>>> import numpy as np
>>> np.set_printoptions(precision=4, suppress=True, linewidth=160, sign=" ")
>>> E = np.load("m.npy")
>>> print(E)
[[-1  2  1  2]
 [ 1  0  2  1]
 [ 0 -1 -2  0]
 [ 4  2 11  7]]
>>> # rank 3
>>> np.einsum("ii->", E)
np.int64(4)
>>> np.round(np.linalg.det(E.T), 4)
np.float64(0.0)
>>> data = np.load("block14.npy")
>>> data
array([[ 0., -2., -2.],
       [-2.,  0.,  0.],
       [-2.,  0.,  0.]])
>>> t3 = np.stack([data, 4 * data, data[::-1]])
>>> np.linalg.det(t3)
array([ 0.,  0.,  0.])
>>> np.linalg.matrix_rank(t3)
array([ 2,  2,  2])
>>> np.linalg.matrix_rank(t3.reshape(3, -1))
np.int64(2)
>>> print(np.linalg.norm(t3, axis=(1, 2)))
[  4.  16.   4.]
>>> evals, V = np.linalg.eigh(data)
>>> np.round(V.T @ V, 4) + 0
array([[ 1.,  0.,  0.],
       [ 0.,  1.,  0.],
       [ 0.,  0.,  1.]])
>>> np.abs(V[:, -1]).round(6).argmax()
np.int64(0)
>>> print((evals > 1e-8).sum(), (evals < -1e-8).sum())
1 1
>>> np.abs(V[:, -1])
array([ 0.7071,  0.5   ,  0.5   ])
>>> print(np.linalg.eigvalsh(data + 3 * np.eye(3)))
[ 0.1716  3.      5.8284]
>>> evals.sum(), np.trace(data)
(np.float64(0.0), np.float64(0.0))
>>> print(np.linalg.eigvalsh(data @ data))
[ 0.  8.  8.]
>>> r = np.linalg.matrix_rank(data)
>>> r
np.int64(2)
>>> ns = np.linalg.svd(data)[2][r:].T
>>> [int(np.linalg.matrix_rank(data[:i])) for i in range(1, len(data) + 1)]
[1, 2, 2]
>>> np.linalg.matrix_rank(data.T @ data), np.linalg.matrix_rank(data @ data.T)
(np.int64(2), np.int64(2))
>>> ns @ ns.T
array([[ 0. ,  0. ,  0. ],
       [ 0. ,  0.5, -0.5],
       [ 0. , -0.5,  0.5]])
>>> np.round(data @ ns, 4) + 0
array([[ 0.],
       [ 0.],
       [ 0.]])
>>> B = data / np.sqrt((data ** 2).mean(axis=1, keepdims=True))
>>> data - data.mean(axis=1, keepdims=True)
array([[ 1.3333, -0.6667, -0.6667],
       [-1.3333,  0.6667,  0.6667],
       [-1.3333,  0.6667,  0.6667]])
>>> np.linalg.matrix_rank(data - data.mean(axis=1, keepdims=True))
np.int64(1)
>>> print(np.linalg.norm(B, axis=1))
[ 1.7321  1.7321  1.7321]
>>> U, sv, VT = np.linalg.svd(data)
>>> np.argmax(sv[:-1] / (sv[1:] + 1e-6)) + 1
np.int64(2)
>>> B = U[:, :2] @ np.diag(sv[:2]) @ VT[:2]
>>> print(np.linalg.matrix_rank(B))
2
>>> B.round(4) + 0
array([[ 0., -2., -2.],
       [-2.,  0.,  0.],
       [-2.,  0.,  0.]])
>>> W0 = -3 * np.eye(2) + np.eye(2, k=1)
>>> W0
array([[-3.,  1.],
       [ 0., -3.]])
>>> B = np.array([[1, 1], [-3, -3]])
>>> cent = np.kron(B, W0)
>>> cent
array([[-3.,  1., -3.,  1.],
       [ 0., -3.,  0., -3.],
       [ 9., -3.,  9., -3.],
       [-0.,  9., -0.,  9.]])
>>> print(np.linalg.matrix_rank(cent))
2
>>> r0 = np.array([-2, 0])
>>> B = W0 + np.outer(r0, np.eye(2)[1])
>>> B
array([[-3., -1.],
       [ 0., -3.]])
>>> np.round(np.linalg.det(B) / np.linalg.det(W0), 4), round(1 + np.linalg.solve(W0, r0)[1], 4)
(np.float64(1.0), np.float64(1.0))
>>> np.linalg.matrix_rank(B - W0)
np.int64(1)
>>> print(np.linalg.matrix_rank(np.linalg.inv(B) - np.linalg.inv(W0), tol=1e-8))
1
>>> r0 = np.array([0, -1, 1]) + 0.5
>>> feats = np.outer(r0, r0) / (r0 @ r0)
>>> feats
array([[ 0.0909, -0.0909,  0.2727],
       [-0.0909,  0.0909, -0.2727],
       [ 0.2727, -0.2727,  0.8182]])
>>> # projection: eigenvalues are 0 or 1
>>> x0 = np.array([2, 4, 4])
>>> h1 = np.maximum(feats @ x0, 0)
>>> h1
array([ 0.9091,  0.    ,  2.7273])
>>> print(feats * (h1 > 1e-9)[:, None])
[[ 0.0909 -0.0909  0.2727]
 [-0.      0.     -0.    ]
 [ 0.2727 -0.2727  0.8182]]
>>> np.tanh(feats @ x0)
array([ 0.7207, -0.7207,  0.9915])
>>> print(np.maximum(feats @ (3 * x0), 0))
[ 2.7273  0.      8.1818]
>>> B = np.array([[2, -3, -2], [-2, 3, -1]])
>>> cent = np.kron(B, feats)
>>> print(cent)
[[ 0.1818 -0.1818  0.5455 -0.2727  0.2727 -0.8182 -0.1818  0.1818 -0.5455]
 [-0.1818  0.1818 -0.5455  0.2727 -0.2727  0.8182  0.1818 -0.1818  0.5455]
 [ 0.5455 -0.5455  1.6364 -0.8182  0.8182 -2.4545 -0.5455  0.5455 -1.6364]
 [-0.1818  0.1818 -0.5455  0.2727 -0.2727  0.8182 -0.0909  0.0909 -0.2727]
 [ 0.1818 -0.1818  0.5455 -0.2727  0.2727 -0.8182  0.0909 -0.0909  0.2727]
 [-0.5455  0.5455 -1.6364  0.8182 -0.8182  2.4545 -0.2727  0.2727 -0.8182]]
>>> cent.shape
(6, 9)
>>> np.linalg.matrix_rank(cent)
np.int64(2)
>>> B = np.array([[2, 1], [2, 2], [2, 1]])
>>> K = np.tile(B, (2, 3))
>>> K
array([[ 2,  1,  2,  1,  2,  1],
       [ 2,  2,  2,  2,  2,  2],
       [ 2,  1,  2,  1,  2,  1],
       [ 2,  1,  2,  1,  2,  1],
       [ 2,  2,  2,  2,  2,  2],
       [ 2,  1,  2,  1,  2,  1]])
>>> print((K - K.T) / 2)
[[ 0.  -0.5  0.  -0.5  0.  -0.5]
 [ 0.5  0.   0.5  0.5  0.   0.5]
 [ 0.  -0.5  0.  -0.5  0.  -0.5]
 [ 0.5 -0.5  0.5  0.   0.   0. ]
 [ 0.   0.   0.   0.   0.   0. ]
 [ 0.5 -0.5  0.5  0.   0.   0. ]]
>>> print(K @ K)
[[ 18  12  18  12  18  12]
 [ 24  16  24  16  24  16]
 [ 18  12  18  12  18  12]
 [ 18  12  18  12  18  12]
 [ 24  16  24  16  24  16]
 [ 18  12  18  12  18  12]]
>>> np.allclose(K @ K.T, K.T @ K)
False
>>> K.inv()
Traceback (most recent call last):
  File "<python-input-71>", line 1, in <module>
    K.inv()
    ^^^^^
AttributeError: 'numpy.ndarray' object has no attribute 'inv'
>>> np.linalg.matrix_power(K, 2)
array([[ 18,  12,  18,  12,  18,  12],
       [ 24,  16,  24,  16,  24,  16],
       [ 18,  12,  18,  12,  18,  12],
       [ 18,  12,  18,  12,  18,  12],
       [ 24,  16,  24,  16,  24,  16],
       [ 18,  12,  18,  12,  18,  12]])
>>> print(round(float(np.linalg.det(K)), 4))
0.0
>>> assert K == K.T
Traceback (most recent call last):
  File "<python-input-74>", line 1, in <module>
    assert K == K.T
           ^^^^^^^^
ValueError: The truth value of an array with more than one element is ambiguous. Use a.any() or a.all()
>>> X = np.load("dump.npy")
>>> X
array([[ 0.2   , -1.3   , -1.7   ],
       [-1.536 , -0.5674, -0.0295],
       [-1.6   , -0.5   ,  0.1   ]])
>>> proj = np.triu(np.array([[0, 3, 5], [-2, 0, -3], [-4, -5, -1]]), 1) + np.eye(3)
>>> B = proj @ X @ np.linalg.inv(proj)
>>> print(round(np.trace(B), 4), round(float(np.trace(X)), 4))
-0.2674 -0.2674
>>> print(B)
[[-12.408   31.7218 155.9169]
 [  3.264   -8.8594 -43.2277]
 [ -1.6      4.3     21.    ]]
>>> np.round(np.linalg.det(B), 4)
np.float64(-0.0376)
>>> proj @ X - X @ proj
array([[-12.608 ,  -4.8022,  -4.4885],
       [  4.8   ,   6.108 ,   5.6778],
       [  0.    ,   4.8   ,   6.5   ]])
>>> print(np.linalg.matrix_rank(B))
3
>>> round(np.linalg.norm(X, 1), 4), np.round(np.linalg.norm(X, np.inf), 4)
(np.float64(3.336), np.float64(3.2))
>>> round(np.linalg.norm(X, 2), 4)
np.float64(2.3838)
>>> np.round(np.linalg.norm(X[1] - X[2]), 4)
np.float64(0.1594)
>>> print(round(float(np.linalg.norm(X) ** 2 / np.linalg.norm(X, 2) ** 2), 4))
1.7812
>>> round(float(np.linalg.norm(X, "nuc")), 4)
4.4983
>>> np.linalg.norm(X, axis=0)
array([ 2.2269,  1.504 ,  1.7032])
>>> round(float(np.linalg.norm(X[1], 1)), 4), np.round(np.linalg.norm(X[1], np.inf), 4)
(2.1329, np.float64(1.536))
>>> np.linalg.norm(X, axis=1)
array([ 2.1494,  1.6377,  1.6793])
>>> mat = np.loadtxt("w.csv", delimiter=",")
>>> print(mat)
[[ 0.9626 -0.1674  0.0893]
 [-0.1674  0.2506  0.3997]
 [ 0.0893  0.3997  0.7868]]
>>> B = mat / np.linalg.norm(mat, axis=1, keepdims=True)
>>> gram = B @ B.T
>>> (gram - 2 * np.eye(3)).round(6).argmax(axis=1)
array([ 2,  2,  1])
>>> np.argwhere(np.triu(np.abs(gram) > 0.95, 1))
array([], shape=(0, 2), dtype=int64)
>>> B = np.array([[0], [2], [2], [-3]])
>>> cent = np.array([[3, 1, 1, 4]])
>>> rng = np.random.default_rng(713)
>>> arr = B @ cent + 0.3 * rng.normal(size=(4, 4))
>>> arr
array([[ -0.5235,  -0.4213,  -0.0049,  -0.06  ],
       [  5.9075,   2.1735,   1.216 ,   7.9057],
       [  6.0069,   1.6826,   2.0784,   7.7984],
       [ -8.936 ,  -2.9168,  -3.0826, -11.6351]])
>>> x0 = np.array([5, -5, 3, -1])
>>> target = arr @ x0
>>> beta, lr = np.zeros(4), 1 / np.linalg.norm(arr, 2) ** 2
>>> for i in range(60):
...     beta -= lr * arr.T @ (arr @ beta - target)
...     if i % 10 == 0: print(i, round(np.linalg.norm(arr @ beta - target), 4))
... 
0 4.1447
10 4.0851
20 4.0265
30 3.9689
40 3.9121
50 3.8563
>>> round(np.linalg.cond(arr), 4)
np.float64(132.0448)
>>> beta
array([ 1.0471,  0.1436,  0.7041,  1.2898])
>>> U, sv, VT = np.linalg.svd(K)
>>> V = VT[:(sv > 1e-8).sum()]
>>> x0 = K[1] + -1 * K[2] + rng.integers(2) * np.eye(6)[2]
>>> x0
array([ 0.,  1.,  0.,  1.,  0.,  1.])
>>> round(np.linalg.norm(x0 - V.T @ V @ x0), 4)
np.float64(0.0)
>>> np.diag(V.T @ V)
array([ 0.3333,  0.3333,  0.3333,  0.3333,  0.3333,  0.3333])
>>> evals, V = np.linalg.eig(arr)
>>> np.sort(np.linalg.eigvals(np.linalg.inv(arr)))
array([-4.63  , -0.7108, -0.1441,  1.5232])
>>> round(np.linalg.norm(arr, 2) / np.linalg.norm(arr), 4)
np.float64(0.9989)
>>> [round(float(x), 4) for x in np.linalg.svd(arr, compute_uv=False)[:3]]
[20.9854, 0.8215, 0.5054]
